% python3 -q
>>> import numpy as np
>>> np.set_printoptions(suppress=True, linewidth=200)
>>> K = np.loadtxt("arr.csv", delimiter=",")
>>> K
array([[ 1., -8.,  5., -7.,  4., -9.,  1.],
       [ 4., -5.,  8., -4.,  7., -6.,  4.],
       [ 1., -8.,  5., -7.,  4., -9.,  1.],
       [ 1., -8.,  5., -7.,  4., -9.,  1.],
       [ 1., -8.,  5., -7.,  4., -9.,  1.]])
>>> r = np.linalg.matrix_rank(K)
>>> r
np.int64(2)
>>> ns = np.linalg.svd(K)[2][r:].T
>>> np.allclose(K @ ns, 0)
True
>>> ns.shape
(7, 5)
>>> [int(np.linalg.matrix_rank(K[:, :j + 1])) for j in range(7)]
[1, 2, 2, 2, 2, 2, 2]
>>> [int(np.linalg.matrix_rank(np.delete(K, i, axis=0))) for i in range(5)]
[2, 1, 2, 2, 2]
>>> E = np.load("block6.npy")
>>> E
array([[0, 1, 0],
       [0, 0, 1],
       [0, 0, 0]])
>>> np.einsum("ii->", E)
np.int64(0)
>>> np.einsum("ij,ji->", E, E)
np.int64(0)
>>> rng = np.random.default_rng(6)
>>> idx = rng.permutation(3)
>>> idx
array([0, 1, 2])
>>> A2 = E[idx][:, idx]
>>> np.round(np.linalg.det(A2), 4), round(float(np.linalg.det(E[idx])), 4)
(np.float64(0.0), 0.0)
>>> np.diag(A2)
array([0, 0, 0])
>>> Uu, sigma, Vt = np.linalg.svd(E)
>>> sigma
array([1., 1., 0.])
>>> A2 = Uu[:, :2] @ np.diag(sigma[:2]) @ Vt[:2]
>>> round(float(np.linalg.norm(E - A2, 2)), 4), sigma[2]
(0.0, np.float64(0.0))
>>> np.linalg.matrix_rank(A2)
np.int64(2)
>>> np.linalg.matrix_rank(E, rtol=0.05)
np.int64(2)
>>> Uu, sigma, Vt = np.linalg.svd(E)
>>> vecs = Vt[:(sigma > 1e-8).sum()]
>>> x0 = E[1] + -2 * E[2] + rng.integers(2) * np.eye(3)[2]
>>> x0
array([0., 0., 2.])
>>> np.diag(vecs.T @ vecs)
array([0., 1., 1.])
>>> np.allclose(vecs.T @ vecs @ x0, x0)
True
>>> A2 = np.array([[0, 2, 1, 0, 1, 0, 3, 0, 3],
...     [3, 1, 1, 2, 1, 1, 3, 0, 2],
...     [2, 3, 2, 1, 0, 0, 0, 0, 1],
...     [2, 2, 2, 2, 2, 1, 2, 3, 0],
...     [0, 1, 1, 1, 2, 3, 1, 2, 1],
...     [2, 1, 0, 3, 3, 3, 1, 3, 3],
...     [1, 3, 1, 3, 1, 3, 2, 2, 1],
...     [0, 2, 2, 2, 1, 3, 0, 3, 3],
...     [3, 1, 1, 2, 0, 3, 1, 2, 2]])
>>> F = np.triu(A2, 1)
>>> F
array([[0, 2, 1, 0, 1, 0, 3, 0, 3],
       [0, 0, 1, 2, 1, 1, 3, 0, 2],
       [0, 0, 0, 1, 0, 0, 0, 0, 1],
       [0, 0, 0, 0, 2, 1, 2, 3, 0],
       [0, 0, 0, 0, 0, 3, 1, 2, 1],
       [0, 0, 0, 0, 0, 0, 1, 3, 3],
       [0, 0, 0, 0, 0, 0, 0, 2, 1],
       [0, 0, 0, 0, 0, 0, 0, 0, 3],
       [0, 0, 0, 0, 0, 0, 0, 0, 0]])
>>> [int(np.linalg.matrix_rank(np.linalg.matrix_power(F, p))) for p in range(1, 10)]
[8, 7, 6, 5, 4, 3, 2, 1, 0]
>>> np.round(np.sort(np.linalg.eigvals(F)), 4)
array([0., 0., 0., 0., 0., 0., 0., 0., 0.])
>>> np.argsort(-np.linalg.norm(F, axis=0).round(6), kind="stable")[:3]
array([8, 7, 6])
>>> A = np.load("test9.npy")
>>> A
array([[ 3, -3,  0,  0,  0,  0],
       [ 0, -1,  0,  0,  0,  0],
       [ 2,  2,  0,  0,  0,  0],
       [ 0,  0,  3, -3,  0,  0],
       [ 0,  0,  0, -1,  0,  0],
       [ 0,  0,  2,  2,  0,  0],
       [ 0,  0,  0,  0,  3, -3],
       [ 0,  0,  0,  0,  0, -1],
       [ 0,  0,  0,  0,  2,  2]])
>>> x0 = np.array([2, 1, 2, 0, 0, -3])
>>> target = A @ x0
>>> np.round(np.linalg.lstsq(A, target)[0], 4) + 0
array([ 2.,  1.,  2.,  0.,  0., -3.])
>>> np.round(np.linalg.solve(A.T @ A, A.T @ target), 4) + 0
array([ 2.,  1.,  2.,  0.,  0., -3.])
>>> target = target + 0.1 * rng.normal(size=9)
>>> target.round(4)
array([ 2.7447, -1.0138,  6.1014,  6.1352,  0.0654,  4.1497,  9.029 ,  3.0551, -5.9821])
>>> coef, *_ = np.linalg.lstsq(A, target)
>>> [round(float(np.linalg.norm(np.linalg.solve(A.T @ A + lam * np.eye(6), A.T @ target))), 2) for lam in (0, 1, 10, 100)]
[4.28, 3.92, 2.32, 0.49]
>>> round(float(np.linalg.norm(target - A @ coef)), 4)
0.1065
>>> t3 = np.stack([F, 3 * F, F[::-1]])
>>> np.round(np.linalg.det(t3), 4)
array([0., 0., 0.])
>>> (t3 @ F.T).shape
(3, 9, 9)
>>> t3.sum(axis=0)
array([[ 0,  8,  4,  0,  4,  0, 12,  0, 12],
       [ 0,  0,  4,  8,  4,  4, 12,  0, 11],
       [ 0,  0,  0,  4,  0,  0,  0,  2,  5],
       [ 0,  0,  0,  0,  8,  4,  9, 15,  3],
       [ 0,  0,  0,  0,  0, 15,  5, 10,  5],
       [ 0,  0,  0,  0,  2,  1,  6, 15, 12],
       [ 0,  0,  0,  1,  0,  0,  0,  8,  5],
       [ 0,  0,  1,  2,  1,  1,  3,  0, 14],
       [ 0,  2,  1,  0,  1,  0,  3,  0,  3]])
>>> A.sum(axis=1)
array([ 0, -1,  4,  0, -1,  4,  0, -1,  4])
>>> np.zeros(9, 6)
Traceback (most recent call last):
  File "<python-input-55>", line 1, in <module>
    np.zeros(9, 6)
    ~~~~~~~~^^^^^^
TypeError: Cannot interpret '6' as a data type
>>> np.linalg.rank(A)
Traceback (most recent call last):
  File "<python-input-56>", line 1, in <module>
    np.linalg.rank(A)
    ^^^^^^^^^^^^^^
AttributeError: module 'numpy.linalg' has no attribute 'rank'
>>> np.linalg.matrix_rank(A)
np.int64(6)
>>> Q, R = np.linalg.qr(A)
>>> np.round(Q.T @ Q, 4) + 0
array([[1., 0., 0., 0., 0., 0.],
       [0., 1., 0., 0., 0., 0.],
       [0., 0., 1., 0., 0., 0.],
       [0., 0., 0., 1., 0., 0.],
       [0., 0., 0., 0., 1., 0.],
       [0., 0., 0., 0., 0., 1.]])
>>> Q.round(4) + 0
array([[-0.8321, -0.5312,  0.    ,  0.    ,  0.    ,  0.    ],
       [ 0.    , -0.2878,  0.    ,  0.    ,  0.    ,  0.    ],
       [-0.5547,  0.7969,  0.    ,  0.    ,  0.    ,  0.    ],
       [ 0.    ,  0.    , -0.8321, -0.5312,  0.    ,  0.    ],
       [ 0.    ,  0.    ,  0.    , -0.2878,  0.    ,  0.    ],
       [ 0.    ,  0.    , -0.5547,  0.7969,  0.    ,  0.    ],
       [ 0.    ,  0.    ,  0.    ,  0.    , -0.8321,  0.5312],
       [ 0.    ,  0.    ,  0.    ,  0.    ,  0.    ,  0.2878],
       [ 0.    ,  0.    ,  0.    ,  0.    , -0.5547, -0.7969]])
>>> M = np.load("run15.npy")
>>> M
array([[ -6.1133,   8.9857,   9.1123],
       [ -8.9325,   8.9896,   8.9361],
       [ -5.9945,   8.9113,   8.9774],
       [-12.0083,  14.9698,  14.9778],
       [-15.0096,  18.0559,  17.9604],
       [ -8.9846,  12.041 ,  12.0032],
       [ -9.0901,   8.9537,   8.9577]])
>>> round(float(np.linalg.norm(M, 2) / np.linalg.norm(M)), 4)
0.9986
>>> round(np.log10(np.linalg.cond(M)))
3
>>> Uu, sigma, Vt = np.linalg.svd(M)
>>> sigma.round(4)
array([52.052 ,  2.7302,  0.1061])
>>> np.argmax(sigma[:-1] / (sigma[1:] + 1e-6)) + 1
np.int64(2)
>>> A2 = Uu[:, :2] @ np.diag(sigma[:2]) @ Vt[:2]
>>> np.linalg.matrix_rank(A2)
np.int64(2)
>>> round(float(np.abs(M - A2).max()), 4)
0.0463
>>> feats = np.load("case3.npy")
>>> feats
array([[-1.96,  0.98,  2.03],
       [-2.4 , -1.68,  2.28],
       [ 0.6 , -1.82, -0.73],
       [ 2.28, -3.22, -2.51],
       [-1.72,  1.82,  1.85]])
>>> # rows and columns are dependent
>>> r = np.linalg.matrix_rank(feats)
>>> r
np.int64(2)
>>> ns = np.linalg.svd(feats)[2][r:].T
>>> [int(np.linalg.matrix_rank(feats[:i])) for i in range(1, len(feats) + 1)]
[1, 2, 2, 2, 2]
>>> ns.shape
(3, 1)
>>> np.allclose(feats @ ns, 0)
True
>>> np.linalg.matrix_rank(feats.T @ feats), np.linalg.matrix_rank(feats @ feats.T)
(np.int64(2), np.int64(2))
>>> np.argsort(-np.linalg.norm(feats, axis=0).round(6), kind="stable")[:3]
array([1, 2, 0])
>>> [round(float(x), 4) for x in np.linalg.svd(feats, compute_uv=False)[:3]]
[6.7779, 3.5397, 0.0]
>>> np.round(np.linalg.norm(feats, 2) / np.linalg.norm(feats), 4)
np.float64(0.8864)
>>> np.linalg.cond(feats) > 100
np.True_
>>> Uu, sigma, Vt = np.linalg.svd(feats)
>>> vecs = Vt[:(sigma > 1e-8).sum()]
>>> x0 = feats[4] + -1 * feats[0] + rng.integers(2) * np.eye(3)[2]
>>> x0.round(4)
array([ 0.24,  0.84, -0.18])
>>> np.linalg.matrix_rank(np.vstack([feats, x0]))
np.int64(2)
>>> W1 = np.array([[1, 1, 2, 1], [2, 0, 2, 0], [2, 2, 1, 2]])
>>> coef = np.array([2, 0, -3, 3])
>>> act = np.maximum(feats @ W1 + coef, 0)
>>> (act > 0).mean(axis=0)
array([0.6, 0.6, 0. , 1. ])
>>> basis = np.array([[0, 2, 1], [2, 1, 1], [1, 2, 2], [0, 1, 1]])
>>> (act @ basis).round(6).argmax(axis=1)
array([1, 1, 1, 1, 1])
>>> np.round(act @ basis, 4)
array([[ 4.2 , 19.32, 13.26],
       [ 4.32,  8.92,  8.12],
       [ 0.  ,  2.14,  2.14],
       [ 0.  ,  0.26,  0.26],
       [ 3.96, 22.2 , 14.58]])
